$ python -q
>>> import numpy as np
>>> np.set_printoptions(suppress=True, linewidth=120)
>>> def rd(a):
...     return np.round(a, 1) + 0
... 
>>> J = np.array([[2, 0, 0, 0], [0, 3, 0, 0], [0, 0, -2, 0], [0, 0, 0, -3]])
>>> print(J)
[[ 2  0  0  0]
 [ 0  3  0  0]
 [ 0  0 -2  0]
 [ 0  0  0 -3]]
>>> # triangular: eigenvalues sit on the diagonal
>>> G = J.T @ J
>>> G
array([[4, 0, 0, 0],
       [0, 9, 0, 0],
       [0, 0, 4, 0],
       [0, 0, 0, 9]])
>>> np.diag(G)
array([4, 9, 4, 9])
>>> np.linalg.matrix_rank(G)
np.int64(4)
>>> w, vecs = np.linalg.eigh(J)
>>> print(rd(np.linalg.eigvalsh(J + 3 * np.eye(4))))
[0. 1. 5. 6.]
>>> w
array([-3., -2.,  2.,  3.])
>>> rd(np.linalg.eigvalsh(J @ J))
array([4., 4., 9., 9.])
>>> w.sum(), np.trace(J)
(np.float64(0.0), np.int64(0))
>>> rd(np.linalg.svd(J, compute_uv=False))
array([3., 3., 2., 2.])
>>> F = np.load("sample16.npy")
>>> F
array([[-3.2, -0.6,  9.4],
       [ 9.6, -1.8,  2.2],
       [ 4. , -2.8,  8.7],
       [-3.8, -3.6,  8.5],
       [ 1.8, -4.2,  8.9],
       [ 3.2, -8.4,  4.4],
       [-1.1,  9.9,  1.1],
       [-9.8,  1.5,  1.1],
       [ 6.4, -1.3,  7.6],
       [ 9.5,  2. ,  2.3]])
>>> D = np.linalg.norm(F[:, None] - F[None], axis=-1)
>>> print(rd(D[5]))
[11.3  9.5  7.1  9.4  6.3  0.  19.1 16.7  8.4 12.3]
>>> (D + 1e9 * np.eye(10)).round(6).argmin(axis=1)
array([3, 9, 4, 0, 2, 4, 7, 3, 2, 1])
>>> np.unravel_index(D.round(6).argmax(), D.shape)
(np.int64(1), np.int64(7))
>>> np.linalg.matrix_rank(D ** 2)
np.int64(5)
>>> rd(D[:5, :5])
array([[ 0. , 14.7,  7.6,  3.2,  6.2],
       [14.7,  0. ,  8.6, 14.9, 10.6],
       [ 7.6,  8.6,  0. ,  7.8,  2.6],
       [ 3.2, 14.9,  7.8,  0. ,  5.6],
       [ 6.2, 10.6,  2.6,  5.6,  0. ]])
>>> D.shape
(10, 10)
